>>> import numpy as np
>>> np.set_printoptions(precision=2, suppress=True, linewidth=160)
>>> J = np.load("run17.npy")
>>> J
array([[5., 1., 1., 1., 1., 1., 1., 1., 1., 1.],
       [1., 5., 1., 1., 1., 1., 1., 1., 1., 1.],
       [1., 1., 5., 1., 1., 1., 1., 1., 1., 1.],
       [1., 1., 1., 5., 1., 1., 1., 1., 1., 1.],
       [1., 1., 1., 1., 5., 1., 1., 1., 1., 1.],
       [1., 1., 1., 1., 1., 5., 1., 1., 1., 1.],
       [1., 1., 1., 1., 1., 1., 5., 1., 1., 1.],
       [1., 1., 1., 1., 1., 1., 1., 5., 1., 1.],
       [1., 1., 1., 1., 1., 1., 1., 1., 5., 1.],
       [1., 1., 1., 1., 1., 1., 1., 1., 1., 5.]])
>>> # symmetric, so the eigenvalues are real
>>> rng = np.random.default_rng(9776)
>>> labels = rng.permutation(10)
>>> M2 = J[:, labels] * rng.choice([-1, 1], 10)
>>> M2
array([[ 1., -1.,  1., -1.,  1.,  1., -1., -1., -5., -1.],
       [ 1., -1.,  1., -1.,  1.,  5., -1., -1., -1., -1.],
       [ 1., -1.,  1., -1.,  1.,  1., -1., -5., -1., -1.],
       [ 1., -5.,  1., -1.,  1.,  1., -1., -1., -1., -1.],
       [ 1., -1.,  1., -5.,  1.,  1., -1., -1., -1., -1.],
       [ 1., -1.,  1., -1.,  5.,  1., -1., -1., -1., -1.],
       [ 5., -1.,  1., -1.,  1.,  1., -1., -1., -1., -1.],
       [ 1., -1.,  1., -1.,  1.,  1., -5., -1., -1., -1.],
       [ 1., -1.,  1., -1.,  1.,  1., -1., -1., -1., -5.],
       [ 1., -1.,  5., -1.,  1.,  1., -1., -1., -1., -1.]])
>>> Uu, _, VT = np.linalg.svd(J.T @ M2)
>>> labels
array([6, 3, 9, 4, 5, 1, 7, 2, 0, 8])
>>> np.round(Uu @ VT, 2) + 0
array([[ 0.,  0.,  0.,  0.,  0.,  0.,  0.,  0., -1.,  0.],
       [ 0.,  0.,  0.,  0.,  0.,  1.,  0.,  0.,  0.,  0.],
       [ 0.,  0.,  0.,  0.,  0.,  0.,  0., -1.,  0.,  0.],
       [ 0., -1.,  0.,  0.,  0.,  0.,  0.,  0.,  0.,  0.],
       [ 0.,  0.,  0., -1.,  0.,  0.,  0.,  0.,  0.,  0.],
       [ 0.,  0.,  0.,  0.,  1.,  0.,  0.,  0.,  0.,  0.],
       [ 1.,  0.,  0.,  0.,  0.,  0.,  0.,  0.,  0.,  0.],
       [ 0.,  0.,  0.,  0.,  0.,  0., -1.,  0.,  0.,  0.],
       [ 0.,  0.,  0.,  0.,  0.,  0.,  0.,  0.,  0., -1.],
       [ 0.,  0.,  1.,  0.,  0.,  0.,  0.,  0.,  0.,  0.]])
>>> print(np.round(np.linalg.lstsq(J, M2)[0], 2) + 0)
[[ 0.  0.  0.  0.  0.  0.  0.  0. -1.  0.]
 [ 0.  0.  0.  0.  0.  1.  0.  0.  0.  0.]
 [ 0.  0.  0.  0.  0.  0.  0. -1.  0.  0.]
 [ 0. -1.  0.  0.  0.  0.  0.  0.  0.  0.]
 [ 0.  0.  0. -1.  0.  0.  0.  0.  0.  0.]
 [ 0.  0.  0.  0.  1.  0.  0.  0.  0.  0.]
 [ 1.  0.  0.  0.  0.  0.  0.  0.  0.  0.]
 [ 0.  0.  0.  0.  0.  0. -1.  0.  0.  0.]
 [ 0.  0.  0.  0.  0.  0.  0.  0.  0. -1.]
 [ 0.  0.  1.  0.  0.  0.  0.  0.  0.  0.]]
>>> X = np.load("x.npy")
>>> X
array([[1, 3, 1, 3],
       [0, 3, 0, 3],
       [1, 3, 1, 3],
       [0, 3, 0, 3]])
>>> # null space of dimension 2
>>> vec = np.ones(10)
>>> for _ in range(4):
...     vec = J @ vec
...     vec /= np.linalg.norm(vec)
...     print(round(vec @ J @ vec, 2))
... 
14.0
14.0
14.0
14.0
>>> vec
array([0.32, 0.32, 0.32, 0.32, 0.32, 0.32, 0.32, 0.32, 0.32, 0.32])
